$ ipython --no-banner

In [1]: import numpy as np

In [2]: np.set_printoptions(precision=1, suppress=True, linewidth=200)

In [3]: tidy = lambda a: np.round(a, 1) + 0

In [4]: feats = np.load("run7.npy")

In [5]: print(feats)
[[-2.  1.  0.]
 [ 0. -2.  1.]
 [ 0.  0. -2.]]

In [6]: print((feats - feats.T) / 2)
[[ 0.   0.5  0. ]
 [-0.5  0.   0.5]
 [ 0.  -0.5  0. ]]

In [7]: print(feats @ feats)
[[ 4. -4.  1.]
 [ 0.  4. -4.]
 [ 0.  0.  4.]]

In [8]: print(np.trace(feats))
-6.0

In [9]: print(tidy(np.abs(np.linalg.eigvals(feats)).max()))
2.0

In [10]: print(np.kron(np.eye(2, dtype=int), feats))
[[-2.  1.  0. -0.  0.  0.]
 [ 0. -2.  1.  0. -0.  0.]
 [ 0.  0. -2.  0.  0. -0.]
 [-0.  0.  0. -2.  1.  0.]
 [ 0. -0.  0.  0. -2.  1.]
 [ 0.  0. -0.  0.  0. -2.]]

In [11]: rng = np.random.default_rng(472445)

In [12]: z = rng.permutation(3)

In [13]: print(z)
[2 0 1]

In [14]: B = feats[z][:, z]

In [15]: print(np.trace(B))
-6.0

In [16]: print(tidy(np.sort(np.abs(np.linalg.eigvals(B)))))
[2. 2. 2.]

In [17]: print(tidy(np.linalg.det(B)), tidy(np.linalg.det(feats[z])))
-8.0 -8.0

In [18]: print([int(np.linalg.matrix_rank(np.linalg.matrix_power(feats, p))) for p in range(1, 4)])
[3, 3, 3]

In [19]: print(np.linalg.matrix_rank(feats - feats[0, 0] * np.eye(3)))
2

In [20]: print(feats @ feats)
[[ 4. -4.  1.]
 [ 0.  4. -4.]
 [ 0.  0.  4.]]

In [21]: u, r1 = feats[0], feats[2]

In [22]: print(u @ u)
5.0

In [23]: p = (u @ r1) / (u @ u) * u

In [24]: print(p)
[-0.  0.  0.]

In [25]: print(tidy(np.linalg.norm(u + r1) ** 2 + np.linalg.norm(u - r1) ** 2))
18.0

In [26]: E = np.loadtxt("case4.csv", delimiter=",")

In [27]: print(E)
[[6. 0. 5. 5. 5. 0. 0.]
 [0. 6. 0. 0. 0. 5. 5.]
 [5. 0. 6. 5. 5. 0. 0.]
 [5. 0. 5. 6. 5. 0. 0.]
 [5. 0. 5. 5. 6. 0. 0.]
 [0. 5. 0. 0. 0. 6. 5.]
 [0. 5. 0. 0. 0. 5. 6.]]

In [28]: x = np.ones(7)

In [29]: for _ in range(6):
    ...:     x = E @ x
    ...:     x /= np.linalg.norm(x)
    ...:     print(round(x @ E @ x, 1))
    ...: 
19.5
20.0
20.4
20.6
20.8
20.9

In [30]: print(tidy(np.linalg.eigvalsh(E)[-1]))
21.0

In [31]: print((E != 0).astype(int))
[[1 0 1 1 1 0 0]
 [0 1 0 0 0 1 1]
 [1 0 1 1 1 0 0]
 [1 0 1 1 1 0 0]
 [1 0 1 1 1 0 0]
 [0 1 0 0 0 1 1]
 [0 1 0 0 0 1 1]]

In [32]: B = np.array([[0, -5], [-3, 3]])

In [33]: basis = np.array([[-5, 5], [4, 1]])

In [34]: m1 = np.block([[B, np.array([[-3, -1], [0, -2]])], [np.zeros((2, 2)), basis]])

In [35]: print(m1)
[[ 0. -5. -3. -1.]
 [-3.  3.  0. -2.]
 [ 0.  0. -5.  5.]
 [ 0.  0.  4.  1.]]

In [36]: x = np.array([9, 1, -9, -4])

In [37]: rhs = m1 @ x

In [38]: print(rhs)
[ 26. -16.  25. -40.]

In [39]: print(tidy(np.linalg.solve(m1, rhs + m1[:, 1])))
[ 9.  2. -9. -4.]

In [40]: print(tidy(np.linalg.solve(m1, rhs)))
[ 9.  1. -9. -4.]

In [41]: print(tidy(np.linalg.solve(m1.T, m1[2])))
[0. 0. 1. 0.]

In [42]: print(tidy(np.linalg.solve(m1, -3 * rhs)))
[-27.  -3.  27.  12.]

In [43]: B = np.array([[5, 0, 1], [3, -2, 2]])

In [44]: basis = np.kron(B, m1)

In [45]: print(tidy(np.linalg.norm(basis, 2)), tidy(np.linalg.norm(B, 2) * np.linalg.norm(m1, 2)))
51.2 51.2

In [46]: u, r1 = m1[0], m1[2]

In [47]: print(u @ r1)
10.0

In [48]: print(u @ u)
35.0

In [49]: p = (u @ r1) / (u @ u) * u

In [50]: print(np.linalg.matrix_rank(np.outer(u, r1)))
1

In [51]: print(np.outer(u, r1))
[[  0.   0.  -0.   0.]
 [ -0.  -0.  25. -25.]
 [ -0.  -0.  15. -15.]
 [ -0.  -0.   5.  -5.]]

In [52]: print(tidy(np.linalg.norm(u + r1) ** 2 + np.linalg.norm(u - r1) ** 2))
170.0

In [53]: print(tidy(p))
[ 0.  -1.4 -0.9 -0.3]

In [54]: print(tidy((r1 - p) @ u))
0.0

In [55]: print(tidy(r1 - p))
[ 0.   1.4 -4.1  5.3]

In [56]: proj = np.triu(np.array([[1, 0, 3, 1], [2, 1, 1, 0], [1, 3, 1, 1], [0, 2, 2, 0]]), 1) + np.eye(4)

In [57]: B = proj @ m1 @ np.linalg.inv(proj)

In [58]: print(tidy(np.linalg.det(B)))
375.0

In [59]: print(B)
[[ 0. -5. -9. 24.]
 [-3.  3.  1.  5.]
 [ 0.  0. -1.  7.]
 [ 0.  0.  4. -3.]]

In [60]: print(m1.reshape(-1, 2))
[[ 0. -5.]
 [-3. -1.]
 [-3.  3.]
 [ 0. -2.]
 [ 0.  0.]
 [-5.  5.]
 [ 0.  0.]
 [ 4.  1.]]

In [61]: print(m1.reshape(2, -1))
[[ 0. -5. -3. -1. -3.  3.  0. -2.]
 [ 0.  0. -5.  5.  0.  0.  4.  1.]]

In [62]: print(m1.ravel(order="F"))
[ 0. -3.  0.  0. -5.  3.  0.  0. -3.  0. -5.  4. -1. -2.  5.  1.]

In [63]: blk = m1.reshape(4, 2, -1)

In [64]: print(blk[:, 0])
[[ 0. -5.]
 [-3.  3.]
 [ 0.  0.]
 [ 0.  0.]]

In [65]: print(blk.transpose(1, 0, 2))
[[[ 0. -5.]
  [-3.  3.]
  [ 0.  0.]
  [ 0.  0.]]

 [[-3. -1.]
  [ 0. -2.]
  [-5.  5.]
  [ 4.  1.]]]

In [66]: X = np.loadtxt("dump.csv", delimiter=",")

In [67]: print(X)
[[ 2.8 -1.   3.2  5.3  2.4  4.7]
 [ 2.8 -1.3  1.6  7.2  4.4  4. ]
 [-3.5 -1.5 -0.1 -1.1 -2.2 -0.7]
 [-6.9  0.1  0.8 -1.1 -5.6 -5.5]
 [ 1.8 -1.2  1.4  1.6  1.5 -1.6]
 [ 3.8 -1.1 -2.2 -2.   0.2  2. ]
 [-5.1  2.3  2.4 -1.7  1.2 -3.5]
 [ 0.9  1.  -1.8 -5.2 -2.3 -4. ]
 [-2.1 -0.2  1.3 -0.4  2.1  0.5]
 [ 1.6  0.7  1.4  0.   2.   0.7]
 [ 4.5 -3.9  2.  -2.3  3.9  2.2]
 [ 0.8  1.3 -2.4 -1.1 -0.2  1.5]]

In [68]: x = np.array([-1, -1, 1, -3, -3, 3])

In [69]: rhs = X @ x

In [70]: print(tidy(np.linalg.lstsq(X, rhs)[0]))
[-1. -1.  1. -3. -3.  3.]

In [71]: print(tidy(rhs))
[ -7.6 -22.7  12.7  11.2 -13.3   6.5  -3.8   6.8   0.   -4.8   3.2   3.9]

In [72]: print(tidy(np.linalg.pinv(X) @ X))
[[1. 0. 0. 0. 0. 0.]
 [0. 1. 0. 0. 0. 0.]
 [0. 0. 1. 0. 0. 0.]
 [0. 0. 0. 1. 0. 0.]
 [0. 0. 0. 0. 1. 0.]
 [0. 0. 0. 0. 0. 1.]]

In [73]: rhs = rhs + 0.1 * rng.normal(size=12)

In [74]: print(tidy(rhs))
[ -7.6 -22.8  12.6  11.1 -13.3   6.5  -3.8   6.8   0.   -4.8   3.2   4. ]

In [75]: coef, *_ = np.linalg.lstsq(X, rhs)

In [76]: print(tidy(X.T @ (rhs - X @ coef)))
[0. 0. 0. 0. 0. 0.]

In [77]: print(tidy(coef))
[-1. -1.  1. -3. -3.  3.]

In [78]: print(tidy(np.linalg.norm(rhs - X @ coef)))
0.1

In [79]: print([round(float(np.linalg.norm(np.linalg.solve(X.T @ X + lam * np.eye(6), X.T @ rhs))), 2) for lam in (0, 1, 10, 100)])
[5.48, 5.08, 3.48, 1.44]

In [80]: print(coef.round())
[-1. -1.  1. -3. -3.  3.]

In [81]: print(X.reshape(-1, 2))
[[ 2.8 -1. ]
 [ 3.2  5.3]
 [ 2.4  4.7]
 [ 2.8 -1.3]
 [ 1.6  7.2]
 [ 4.4  4. ]
 [-3.5 -1.5]
 [-0.1 -1.1]
 [-2.2 -0.7]
 [-6.9  0.1]
 [ 0.8 -1.1]
 [-5.6 -5.5]
 [ 1.8 -1.2]
 [ 1.4  1.6]
 [ 1.5 -1.6]
 [ 3.8 -1.1]
 [-2.2 -2. ]
 [ 0.2  2. ]
 [-5.1  2.3]
 [ 2.4 -1.7]
 [ 1.2 -3.5]
 [ 0.9  1. ]
 [-1.8 -5.2]
 [-2.3 -4. ]
 [-2.1 -0.2]
 [ 1.3 -0.4]
 [ 2.1  0.5]
 [ 1.6  0.7]
 [ 1.4  0. ]
 [ 2.   0.7]
 [ 4.5 -3.9]
 [ 2.  -2.3]
 [ 3.9  2.2]
 [ 0.8  1.3]
 [-2.4 -1.1]
 [-0.2  1.5]]

In [82]: blk = X.reshape(12, 2, -1)

In [83]: print(tidy(blk.sum(axis=1)))
[[ 8.1  1.4  7.9]
 [10.   3.1  5.6]
 [-4.6 -3.7 -0.8]
 [-8.  -5.5 -4.7]
 [ 3.4  0.3 -0.2]
 [ 1.8 -0.9 -0.2]
 [-6.8  3.5 -1.1]
 [-4.3 -1.3 -5.8]
 [-2.5  1.9  1.8]
 [ 1.6  2.7  2.1]
 [ 2.2  0.   4.2]
 [-0.3  1.1 -0.9]]

In [84]: print(np.einsum("ihd,jhd->hij", blk, blk).shape)
(2, 12, 12)

In [85]: print(blk[:, 0])
[[ 2.8 -1.   3.2]
 [ 2.8 -1.3  1.6]
 [-3.5 -1.5 -0.1]
 [-6.9  0.1  0.8]
 [ 1.8 -1.2  1.4]
 [ 3.8 -1.1 -2.2]
 [-5.1  2.3  2.4]
 [ 0.9  1.  -1.8]
 [-2.1 -0.2  1.3]
 [ 1.6  0.7  1.4]
 [ 4.5 -3.9  2. ]
 [ 0.8  1.3 -2.4]]

In [86]: Ac = (X - X.mean(axis=0)) / X.std(axis=0)

In [87]: print(np.argwhere(np.abs(Ac) > 2))
[[ 1  3]
 [ 3  4]
 [10  1]]

In [88]: print(Ac.std(axis=0))
[1. 1. 1. 1. 1. 1.]

In [89]: coef = np.linalg.lstsq(np.delete(Ac, 4, axis=1), Ac[:, 4])[0]

In [90]: print(tidy(coef))
[ 0.5  0.2  0.6 -0.2  0.5]

In [91]: print(np.abs(coef).argmax())
2

In [92]: Uu, sigma, Vt = np.linalg.svd(X, full_matrices=False)

In [93]: print(tidy(np.cumsum(sigma ** 2) / np.sum(sigma ** 2)))
[0.6 0.8 0.9 1.  1.  1. ]

In [94]: print(np.allclose(Uu * sigma @ Vt, X))
True

In [95]: print(Uu.shape, sigma.shape, Vt.shape)
(12, 6) (6,) (6, 6)

In [96]: A = np.loadtxt("block2.csv", delimiter=",")

In [97]: print(tidy(A))
[[ 1.6 -1.   0.6  1.4 -0.5]
 [ 0.5 -1.8 -0.3 -0.3 -0.7]
 [ 0.3 -3.7  0.2 -0.8 -1.2]
 [-1.1  1.1  0.8 -0.6  0.4]
 [ 1.2  1.8 -0.3  0.6  0.5]
 [-1.6  5.6 -0.2 -2.3  1.9]
 [ 0.2 -3.1 -0.8 -0.3 -1. ]
 [ 0.1 -0.1 -1.5 -0.9 -0.1]
 [-1.7 -0.4  0.  -1.  -0.1]
 [ 1.   4.4 -0.3  0.   1.5]
 [-1.3  3.   0.3 -1.4  1. ]
 [ 1.  -1.1  0.8 -0.5 -0.4]
 [-0.3 -2.3 -1.2 -0.5 -0.8]
 [-1.1 -2.4 -0.6  0.  -0.7]
 [ 0.1 -1.5  1.6 -1.2 -0.5]
 [-0.2  4.7 -0.1  0.7  1.4]]

In [98]: x = np.array([2, 1, 0, 0, 3])

In [99]: rhs = A @ x

In [100]: print(tidy(np.linalg.solve(A.T @ A, A.T @ rhs)))
[2. 1. 0. 0. 3.]

In [101]: print(tidy(np.linalg.lstsq(A, rhs)[0]))
[2. 1. 0. 0. 3.]

In [102]: print(tidy(np.linalg.pinv(A) @ A))
[[1. 0. 0. 0. 0.]
 [0. 1. 0. 0. 0.]
 [0. 0. 1. 0. 0.]
 [0. 0. 0. 1. 0.]
 [0. 0. 0. 0. 1.]]

In [103]: rhs = rhs + 0.3 * rng.normal(size=16)

In [104]: print(tidy(rhs))
[ 0.4 -3.1 -6.4 -0.7  6.   8.  -5.6  0.  -4.4 11.4  3.6  0.  -5.4 -6.4 -2.5  8.3]

In [105]: coef, *_ = np.linalg.lstsq(A, rhs)

In [106]: print(tidy(A.T @ (rhs - A @ coef)))
[0. 0. 0. 0. 0.]

In [107]: print(tidy(coef))
[ 2.3  0.3 -0.1 -0.1  5.1]

In [108]: Ac = (A - A.mean(axis=0)) / A.std(axis=0)

In [109]: print(tidy(Ac.std(axis=0)))
[1. 1. 1. 1. 1.]

In [110]: coef = np.linalg.lstsq(np.delete(Ac, 0, axis=1), Ac[:, 0])[0]

In [111]: print(tidy(coef))
[ 3.9  0.1  0.5 -4. ]

In [112]: u = np.array([3, 1, 3])

In [113]: print(tidy(np.cross(A[5, :3], A[4, :3])))
[-1.3 -0.7 -9.7]

In [114]: print(tidy(np.polyval(u, A[5])))
[  9.1 104.3   2.9  16.6  15.7]

In [115]: B = np.array([[1, 2, 0, 2, 2],
     ...:     [3, 1, 1, 2, 0],
     ...:     [3, 1, 1, 2, 1],
     ...:     [2, 3, 1, 1, 3],
     ...:     [0, 3, 0, 3, 0]])

In [116]: data = np.triu(B, 1)

In [117]: print(data)
[[0 2 0 2 2]
 [0 0 1 2 0]
 [0 0 0 2 1]
 [0 0 0 0 3]
 [0 0 0 0 0]]

In [118]: print(np.linalg.cond(data) > 100)
True

In [119]: blk = np.stack([data, 4 * data, data[::-1]])

In [120]: print(blk.shape)
(3, 5, 5)

In [121]: print(np.linalg.matrix_rank(blk))
[4 4 4]

In [122]: print(np.einsum("bij,cij->bc", blk, blk))
[[ 31 124   5]
 [124 496  20]
 [  5  20  31]]

In [123]: mat = np.loadtxt("a.csv", delimiter=",")

In [124]: print(mat)
[[38.2 28.3 10.4 10.7 28.9 19.3]
 [40.9 29.   9.2  9.3 30.1 19. ]
 [39.4 30.3  9.5 10.  30.3 21.2]
 [40.7 30.7 11.1  9.5 31.6 21. ]
 [41.1 31.1 11.4  9.8 31.7 19.9]
 [41.1 28.5  9.5  9.2 31.4 20.2]
 [41.1 31.3  9.5 10.1 29.9 19.9]
 [38.9 31.2  8.7 10.1 31.4 17.2]
 [38.9 31.3  7.8  9.5 30.2 21.2]
 [39.4 30.3 11.4  9.2 28.4 20. ]
 [39.4 29.9 12.1 10.1 30.6 21. ]
 [40.3 30.6 11.3 10.6 29.  17.5]
 [40.2 31.3  9.4 10.3 30.2 20. ]
 [40.5 30.1  9.7  9.7 29.4 18.6]
 [41.1 29.7  9.8 12.1 30.1 19.5]
 [38.7 29.  10.3 10.8 30.3 19.6]]

In [125]: D = np.linalg.norm(mat[:, None] - mat[None], axis=-1)

In [126]: print(tidy(np.linalg.norm(mat, axis=1)))
[60.7 62.9 63.5 65.2 65.4 63.8 64.4 62.8 63.3 62.4 63.8 62.8 64.  62.8 64.  62.2]

In [127]: print(D.mean(axis=1).argmax())
7

In [128]: print(D.shape)
(16, 16)

In [129]: print(np.flatnonzero(D[4] < D.mean() / 2))
[3 4]

In [130]: print(tidy(np.linalg.norm(mat - mat.mean(axis=0), axis=1)))
[3.  2.  1.7 2.4 2.5 2.6 1.7 3.4 3.2 2.5 2.5 2.9 1.4 1.5 2.4 1.9]

In [131]: print(tidy(D[:5, :5]))
[[0.  3.6 3.5 4.9 5.1]
 [3.6 0.  3.1 3.6 3.6]
 [3.5 3.1 0.  2.5 3.3]
 [4.9 3.6 2.5 0.  1.3]
 [5.1 3.6 3.3 1.3 0. ]]
